$ ipython --no-banner

In [1]: import numpy as np

In [2]: from numpy import linalg as LA

In [3]: np.set_printoptions(suppress=True, linewidth=140)

In [4]: def tidy(a):
   ...:     return np.round(a, 2) + 0
   ...: 

In [5]: arr = np.loadtxt("case9.csv", delimiter=",")

In [6]: arr
Out[6]: 
array([[0., 1., 0.],
       [1., 0., 0.],
       [0., 0., 0.]])

In [7]: # symmetric

In [8]: w, evecs = LA.eigh(arr)

In [9]: x = np.array([1, 3, 3])

In [10]: (np.sign(evecs[:, -1].round(6)) == np.sign(evecs[0, -1].round(6))).astype(int)
Out[10]: array([1, 1, 0])

In [11]: np.abs(arr).sum(axis=1).max(), np.abs(w).max()
Out[11]: (np.float64(1.0), np.float64(1.0))

In [12]: tidy(LA.eigvalsh(arr[1:, 1:]))
Out[12]: array([0., 0.])

In [13]: left, sig, vt = LA.svd(arr)

In [14]: np.argmax(sig[:-1] / (sig[1:] + 1e-6)) + 1
Out[14]: np.int64(2)

In [15]: Y = left[:, :2] @ np.diag(sig[:2]) @ vt[:2]

In [16]: tidy(LA.norm(arr - Y) / LA.norm(arr))
Out[16]: np.float64(0.0)

In [17]: LA.matrix_rank(Y)
Out[17]: np.int64(2)

In [18]: Y
Out[18]: 
array([[0., 1., 0.],
       [1., 0., 0.],
       [0., 0., 0.]])

In [19]: np.abs(arr - Y).max()
Out[19]: np.float64(0.0)

In [20]: LA.matrix_rank(arr, rtol=0.05)
Out[20]: np.int64(2)

In [21]: tidy(LA.norm(arr - Y, 2)), sig[2]
Out[21]: (np.float64(0.0), np.float64(0.0))
